$ python3 -q
>>> import numpy as np
>>> np.set_printoptions(suppress=True, linewidth=100)
>>> X = np.loadtxt("test12.csv", delimiter=",")
>>> X
array([[  1.,   8.,  -6.],
       [  8.,  13., -12.],
       [ -6., -12.,   6.]])
>>> # symmetric
>>> vals, V = np.linalg.eig(X)
>>> np.round(np.sort(np.linalg.eigvals(X @ X)), 1)
array([  9.,   9., 676.])
>>> round(np.prod(vals), 1)
np.float64(234.0)
>>> hat = np.triu(np.array([[2, 3, 3], [3, -1, -3], [1, 2, -3]]), 1) + np.eye(3)
>>> M2 = hat @ X @ np.linalg.inv(hat)
>>> hat @ X - X @ hat
array([[  6.,   0.,   3.],
       [ 18.,  12.,  -3.],
       [  0.,  18., -18.]])
>>> np.round(np.poly(M2), 1)
array([   1.,  -20., -147., -234.])
>>> np.linalg.matrix_rank(M2)
np.int64(3)
>>> rng = np.random.default_rng(520)
>>> z = rng.permutation(3)
>>> z
array([2, 0, 1])
>>> M2 = X[z][:, z]
>>> np.diag(M2)
array([ 6.,  1., 13.])
>>> M2
array([[  6.,  -6., -12.],
       [ -6.,   1.,   8.],
       [-12.,   8.,  13.]])
>>> np.round(np.linalg.det(M2), 1), round(np.linalg.det(X[z]), 1)
(np.float64(234.0), np.float64(234.0))
>>> np.allclose(M2, X)
False
>>> W0 = np.load("w.npy")
>>> W0
array([[6, 0, 3, 1],
       [0, 4, 2, 4],
       [3, 2, 3, 3],
       [1, 4, 3, 6]])
>>> # symmetric, so the eigenvalues are real
>>> q = W0.astype(float).copy()
>>> for j in range(4):
...     q[:, j] -= q[:, :j] @ (q[:, :j].T @ q[:, j])
...     q[:, j] /= np.linalg.norm(q[:, j])
... 
>>> np.round(q.T @ q, 1) + 0
array([[1., 0., 0., 0.],
       [0., 1., 0., 0.],
       [0., 0., 1., 0.],
       [0., 0., 0., 1.]])
>>> np.round(q.T @ W0, 1) + 0
array([[6.8, 1.5, 4.4, 3.1],
       [0. , 5.8, 3.3, 7.1],
       [0. , 0. , 0.5, 1. ],
       [0. , 0. , 0. , 0.9]])
>>> q.round(1)
array([[ 0.9, -0.2, -0.3,  0.2],
       [ 0. ,  0.7, -0.6, -0.3],
       [ 0.4,  0.2,  0.6, -0.7],
       [ 0.1,  0.7,  0.4,  0.7]])
>>> low = np.linalg.cholesky(W0)
>>> np.linalg.eigvalsh(W0).min() > 0
np.True_
>>> low.round(1)
array([[2.4, 0. , 0. , 0. ],
       [0. , 2. , 0. , 0. ],
       [1.2, 1. , 0.7, 0. ],
       [0.4, 2. , 0.7, 1.2]])
>>> np.round(np.diag(low) ** 2, 1)
array([6. , 4. , 0.5, 1.3])
>>> M = np.loadtxt("data.csv", delimiter=",")
>>> M
array([[-22.6,  -1.3,   7.3],
       [  8.5,   4.6,   5.9],
       [  0.2,  -3. ,  22.2],
       [ -5.8,   6.5,   3.3],
       [ 12.3,   6.5,  -4.2],
       [ -2.2,   9.1,   6. ],
       [  2.2,  -6.2,   1.6],
       [-19.8, -16. ,   0.6],
       [  9.9,  11.4,  -3. ],
       [ 20. ,   3. ,  -1. ],
       [ 10.4,  -6. ,  -9.1],
       [ 21.7,  -0.9,  -5.5],
       [-16.3,  -0.7,   8.3],
       [-13.6,   3.1,  -4. ],
       [  0.4,   0.6,  -2.1],
       [ -6.2,  -8.2,   6.5],
       [ 11.5,  -5.9, -16.6],
       [ -5.9,   3.7,  -5.4],
       [ -8.7,  12.8, -10.7],
       [  8. ,  -0.5,  14.9],
       [ 17.7, -10.8,   8.3]])
>>> x = np.array([-1, -1, 0])
>>> rhs = M @ x
>>> np.round(np.linalg.lstsq(M, rhs)[0], 1) + 0
array([-1., -1.,  0.])
>>> rhs = rhs + 0.3 * rng.normal(size=21)
>>> rhs.round(1)
array([ 24. , -13.3,   3.2,  -1. , -19. ,  -6.7,   4. ,  35.2, -21.3, -23.2,  -4.8, -20.6,  16.7,
        10.5,  -1.2,  14.6,  -5.3,   1.9,  -3.6,  -7.2,  -6.8])
>>> c, *_ = np.linalg.lstsq(M, rhs)
>>> c.round()
array([-1., -1.,  0.])
>>> np.round(M.T @ (rhs - M @ c), 1) + 0
array([0., 0., 0.])
>>> round(np.linalg.norm(rhs - M @ c), 1)
np.float64(1.3)
>>> c.round(1) + 0
array([-1., -1.,  0.])
>>> [round(float(np.linalg.norm(np.linalg.solve(M.T @ M + lam * np.eye(3), M.T @ rhs))), 2) for lam in (0, 1, 10, 100)]
[1.41, 1.41, 1.4, 1.33]
